In [1]: import numpy as np

In [2]: np.set_printoptions(precision=2, suppress=True, linewidth=100, floatmode="fixed")

In [3]: tidy = lambda a: np.round(a, 2) + 0

In [4]: Y = np.array([[7, 1, 8, 7, 7, 9, 5, 6, 7, 6, 5, 4, 0],
   ...:     [8, 3, 2, 7, 9, 1, 6, 6, 1, 0, 0, 7, 4],
   ...:     [7, 1, 4, 7, 4, 1, 2, 8, 4, 9, 4, 4, 9],
   ...:     [6, 4, 3, 8, 2, 0, 4, 8, 4, 1, 6, 0, 2],
   ...:     [5, 8, 9, 1, 1, 9, 5, 3, 9, 4, 3, 7, 7],
   ...:     [4, 6, 6, 2, 0, 8, 3, 0, 4, 5, 0, 3, 9],
   ...:     [4, 4, 9, 2, 2, 2, 6, 2, 5, 0, 2, 5, 5],
   ...:     [1, 2, 1, 7, 3, 1, 7, 3, 4, 2, 4, 6, 9],
   ...:     [5, 2, 6, 9, 4, 0, 3, 8, 9, 9, 3, 2, 7],
   ...:     [0, 7, 8, 1, 6, 6, 6, 6, 0, 8, 3, 7, 1]])

In [5]: F = Y.T @ Y

In [6]: F
Out[6]: 
array([[281, 154, 254, 275, 197, 164, 204, 260, 239, 198, 141, 195, 242],
       [154, 200, 244, 134, 118, 185, 185, 160, 172, 159, 100, 188, 198],
       [254, 244, 392, 230, 198, 274, 262, 260, 294, 273, 165, 262, 271],
       [275, 134, 230, 351, 224, 119, 228, 310, 252, 230, 176, 195, 269],
       [197, 118, 198, 224, 216, 128, 191, 228, 149, 174, 112, 192, 154],
       [164, 185, 274, 119, 128, 269, 177, 138, 195, 189, 102, 192, 173],
       [204, 185, 262, 228, 191, 177, 245, 222, 207, 176, 139, 234, 232],
       [260, 160, 260, 310, 228, 138, 222, 322, 233, 254, 177, 205, 232],
       [239, 172, 294, 252, 149, 195, 207, 233, 301, 227, 155, 193, 271],
       [198, 159, 273, 230, 174, 189, 176, 254, 227, 308, 143, 189, 245],
       [141, 100, 165, 176, 112, 102, 139, 177, 155, 143, 124, 118, 139],
       [195, 188, 262, 195, 192, 192, 234, 205, 193, 189, 118, 253, 240],
       [242, 198, 271, 269, 154, 173, 232, 232, 271, 245, 139, 240, 387]])

In [7]: rng = np.random.default_rng(558458)

In [8]: Y = F + rng.integers(-2, 3, (13, 10)) @ rng.integers(-2, 3, (10, 13))

In [9]: Y
Out[9]: 
array([[269, 153, 260, 269, 198, 169, 202, 260, 242, 211, 134, 214, 242],
       [161, 193, 242, 120, 115, 176, 180, 151, 176, 173,  95, 197, 204],
       [255, 256, 383, 227, 187, 287, 257, 259, 285, 268, 165, 264, 263],
       [277, 128, 235, 339, 218, 110, 225, 309, 253, 240, 177, 202, 270],
       [185, 113, 202, 230, 216, 124, 191, 232, 158, 184, 108, 190, 155],
       [155, 196, 278, 110, 124, 265, 181, 128, 195, 190, 102, 197, 172],
       [203, 188, 263, 217, 184, 175, 247, 227, 204, 166, 153, 230, 226],
       [258, 152, 252, 303, 229, 145, 221, 319, 228, 253, 175, 219, 232],
       [236, 170, 298, 253, 147, 198, 221, 242, 298, 214, 169, 187, 271],
       [186, 163, 273, 239, 179, 193, 181, 249, 235, 314, 133, 190, 251],
       [141, 104, 160, 174, 107, 104, 136, 178, 149, 134, 129, 114, 132],
       [197, 192, 257, 193, 180, 197, 223, 204, 178, 187, 115, 259, 229],
       [252, 191, 271, 272, 157, 165, 241, 229, 266, 235, 145, 232, 392]])

In [10]: np.linalg.matrix_rank(Y - F, tol=1e-8)
Out[10]: np.int64(10)

In [11]: tidy(np.linalg.svd(Y - F, compute_uv=False))
Out[11]: array([51.75, 44.06, 34.88, 27.76, 21.69, 19.65, 11.37,  9.95,  8.13,  0.92,  0.00,  0.00,  0.00])

In [12]: ev, evecs = np.linalg.eigh(F)

In [13]: x = np.array([0, -1, -2, 2, -1, -2, 1, -1, -1, 2, -2, 1, -2])

In [14]: np.abs(F).sum(axis=1).max(), tidy(np.abs(ev).max())
Out[14]: (np.int64(3379), np.float64(2742.95))

In [15]: x @ F @ x
Out[15]: np.int64(7855)

In [16]: tidy(np.linalg.eigvalsh(F[1:, 1:]))
Out[16]: 
array([   0.00,    0.00,    6.40,   11.68,   20.32,   33.67,   51.48,   90.49,  144.72,  175.18,
        313.46, 2520.59])

In [17]: Uu, sv, Vh = np.linalg.svd(F)

In [18]: tidy(sv)
Out[18]: 
array([2742.95,  324.80,  175.22,  144.80,  100.54,   61.54,   41.27,   33.49,   12.71,   11.68,
          0.00,    0.00,    0.00])

In [19]: np.argmax(sv[:-1] / (sv[1:] + 1e-6)) + 1
Out[19]: np.int64(10)

In [20]: Y = Uu[:, :10] @ np.diag(sv[:10]) @ Vh[:10]

In [21]: tidy(np.linalg.norm(F - Y, 2)), tidy(sv[10])
Out[21]: (np.float64(0.0), np.float64(0.0))

In [22]: np.linalg.matrix_rank(Y)
Out[22]: np.int64(10)

In [23]: idx = rng.permutation(13)

In [24]: idx
Out[24]: array([ 7,  4,  2,  5,  6,  9, 12,  8, 10,  0,  3, 11,  1])

In [25]: Y = F[idx][:, idx]

In [26]: np.trace(Y)
Out[26]: np.int64(3649)

In [27]: tidy(np.sort(np.abs(np.linalg.eigvals(Y))))
Out[27]: 
array([   0.00,    0.00,    0.00,   11.68,   12.71,   33.49,   41.27,   61.54,  100.54,  144.80,
        175.22,  324.80, 2742.95])

In [28]: np.allclose(Y, F)
Out[28]: False

In [29]: def softmax(z):
    ...:     e = np.exp(z - z.max(axis=-1, keepdims=True))
    ...:     return e / e.sum(axis=-1, keepdims=True)
    ...: 

In [30]: tidy(softmax(F[3]))
Out[30]: array([0.00, 0.00, 0.00, 1.00, 0.00, 0.00, 0.00, 0.00, 0.00, 0.00, 0.00, 0.00, 0.00])

In [31]: att = F @ F.T / np.sqrt(13)

In [32]: softmax(att)[3] @ F
Out[32]: 
array([254.00, 244.00, 392.00, 230.00, 198.00, 274.00, 262.00, 260.00, 294.00, 273.00, 165.00,
       262.00, 271.00])

In [33]: softmax(att).round(6).argmax(axis=1)
Out[33]: array([2, 2, 2, 2, 2, 2, 2, 2, 2, 2, 2, 2, 2])

In [34]: data = np.load("a.npy")

In [35]: data
Out[35]: 
array([[-1.80, -0.70, -1.10,  1.80, -0.70, -1.50],
       [ 0.80,  1.20,  1.50,  1.50, -1.50, -0.70],
       [-0.90,  0.10,  0.90,  1.70, -0.60, -1.30],
       [-0.10,  0.60,  0.90, -0.20,  0.40,  0.00],
       [-0.30,  0.30,  0.30,  1.10, -0.30, -0.40],
       [ 0.80,  1.10,  0.40,  0.80, -0.30, -1.80],
       [-0.60, -1.50,  0.30,  0.00, -1.10,  0.00],
       [-0.20,  1.00, -1.60,  3.00, -0.20, -0.10],
       [ 1.20,  0.20,  0.00, -1.40,  0.50,  0.20],
       [-0.80, -1.00,  0.00, -0.50,  2.00, -1.70],
       [ 0.40,  0.10, -0.80,  0.20,  0.10,  1.40],
       [ 0.80, -0.60, -2.20,  0.50, -1.60, -0.80],
       [-0.30,  0.10,  2.70, -1.70,  2.40,  0.40],
       [ 6.00, 10.00,  0.50,  4.00,  3.50, -4.50],
       [ 0.50, -0.80, -1.00,  1.50,  0.90,  2.10],
       [ 0.60, -0.50, -1.00,  1.30,  1.10,  1.60],
       [ 1.40,  1.20,  0.30,  0.20,  0.00, -1.20],
       [ 1.10, -0.80, -0.70,  1.90,  0.30,  0.90],
       [ 0.80,  0.90, -1.40, -0.70, -0.10, -1.60],
       [ 1.90,  0.80, -1.10,  1.20, -0.20, -1.10],
       [-0.70,  0.80,  0.40,  0.70,  0.00, -0.60],
       [ 0.40,  0.00,  0.40,  0.70,  2.20, -0.60],
       [ 0.80, -0.10, -0.90, -2.60, -0.10,  2.00],
       [-1.20,  0.50, -0.60, -0.50,  0.30, -0.30],
       [ 1.10,  1.30, -1.10,  0.00,  0.50,  0.60],
       [ 0.10,  0.00, -0.10, -0.20, -1.50,  0.50],
       [ 0.80, -1.00, -0.20,  1.20,  0.50,  0.00],
       [ 1.40, -0.40, -0.10, -2.40,  0.30, -2.60],
       [-0.10,  0.90,  0.30,  1.20,  0.50, -0.80],
       [ 0.50,  0.60, -0.30, -1.20, -1.70, -0.20],
       [-1.40,  0.40,  0.60, -1.30,  0.00,  0.00],
       [-1.10,  0.60,  0.00, -0.30,  1.30,  0.70],
       [ 1.60,  0.10,  0.00,  0.00, -0.30, -0.20],
       [ 0.60, -0.50, -0.60,  1.50,  0.60, -0.90],
       [ 1.40,  0.90,  1.90, -0.40, -0.30, -0.70],
       [-0.50, -0.40,  1.10,  1.70,  0.40, -0.30],
       [-0.50,  0.70, -1.40, -2.00,  0.70, -2.00],
       [-0.40, -0.20,  0.50,  0.30,  0.80, -2.20],
       [-1.10,  1.20,  0.80, -1.60,  0.50, -0.50],
       [ 0.30,  0.80,  2.10,  0.50,  0.60,  1.10],
       [-0.20, -1.50,  0.10, -1.80,  0.00, -0.30]])

In [36]: # row 13 is much longer than the rest

In [37]: theta = np.radians(30)

In [38]: r_ = np.eye(6)

In [39]: r_[3, 3] = r_[4, 4] = np.cos(theta)

In [40]: r_[3, 4], r_[4, 3] = -np.sin(theta), np.sin(theta)

In [41]: tidy(r_)
Out[41]: 
array([[ 1.00,  0.00,  0.00,  0.00,  0.00,  0.00],
       [ 0.00,  1.00,  0.00,  0.00,  0.00,  0.00],
       [ 0.00,  0.00,  1.00,  0.00,  0.00,  0.00],
       [ 0.00,  0.00,  0.00,  0.87, -0.50,  0.00],
       [ 0.00,  0.00,  0.00,  0.50,  0.87,  0.00],
       [ 0.00,  0.00,  0.00,  0.00,  0.00,  1.00]])

In [42]: Y = data @ r_.T

In [43]: tidy(np.linalg.det(r_)), tidy(np.trace(r_))
Out[43]: (np.float64(1.0), np.float64(5.73))

In [44]: tidy(np.linalg.svd(data, compute_uv=False)), tidy(np.linalg.svd(Y, compute_uv=False))
Out[44]: 
(array([14.94,  8.43,  6.91,  6.76,  5.57,  4.67]),
 array([14.94,  8.43,  6.91,  6.76,  5.57,  4.67]))

In [45]: Y = np.c_[data[:, :3] @ np.array([[2, 3, 0], [1, 3, 1], [0, 3, 2]]), np.array([6, 8, 1, 9, 0, 9, 0, 2, 6, 9, 9, 9, 0, 9, 9, 2, 7, 8, 8, 5, 6, 7, 8, 1, 7, 0, 0, 1, 1, 9, 1, 3, 1, 2, 2, 4, 8, 3, 5, 3, 5])]

In [46]: tidy(Y)
Out[46]: 
array([[ -4.30, -10.80,  -2.90,   6.00],
       [  2.80,  10.50,   4.20,   8.00],
       [ -1.70,   0.30,   1.90,   1.00],
       [  0.40,   4.20,   2.40,   9.00],
       [ -0.30,   0.90,   0.90,   0.00],
       [  2.70,   6.90,   1.90,   9.00],
       [ -2.70,  -5.40,  -0.90,   0.00],
       [  0.60,  -2.40,  -2.20,   2.00],
       [  2.60,   4.20,   0.20,   6.00],
       [ -2.60,  -5.40,  -1.00,   9.00],
       [  0.90,  -0.90,  -1.50,   9.00],
       [  1.00,  -6.00,  -5.00,   9.00],
       [ -0.50,   7.50,   5.50,   0.00],
       [ 22.00,  49.50,  11.00,   9.00],
       [  0.20,  -3.90,  -2.80,   9.00],
       [  0.70,  -2.70,  -2.50,   2.00],
       [  4.00,   8.70,   1.80,   7.00],
       [  1.40,  -1.20,  -2.20,   8.00],
       [  2.50,   0.90,  -1.90,   8.00],
       [  4.60,   4.80,  -1.40,   5.00],
       [ -0.60,   1.50,   1.60,   6.00],
       [  0.80,   2.40,   0.80,   7.00],
       [  1.50,  -0.60,  -1.90,   8.00],
       [ -1.90,  -3.90,  -0.70,   1.00],
       [  3.50,   3.90,  -0.90,   7.00],
       [  0.20,   0.00,  -0.20,   0.00],
       [  0.60,  -1.20,  -1.40,   0.00],
       [  2.40,   2.70,  -0.60,   1.00],
       [  0.70,   3.30,   1.50,   1.00],
       [  1.60,   2.40,   0.00,   9.00],
       [ -2.40,  -1.20,   1.60,   1.00],
       [ -1.60,  -1.50,   0.60,   3.00],
       [  3.30,   5.10,   0.10,   1.00],
       [  0.70,  -1.50,  -1.70,   2.00],
       [  3.70,  12.60,   4.70,   2.00],
       [ -1.40,   0.60,   1.80,   4.00],
       [ -0.30,  -3.60,  -2.10,   8.00],
       [ -1.00,  -0.30,   0.80,   3.00],
       [ -1.00,   2.70,   2.80,   5.00],
       [  1.40,   9.60,   5.00,   3.00],
       [ -1.90,  -4.80,  -1.30,   5.00]])

In [47]: tidy(np.linalg.lstsq(data, Y[:, 0])[0])
Out[47]: array([2.00, 1.00, 0.00, 0.00, 0.00, 0.00])

In [48]: tidy(np.linalg.norm(Y - data @ np.linalg.lstsq(data, Y)[0], axis=0))
Out[48]: array([ 0.00,  0.00,  0.00, 32.66])
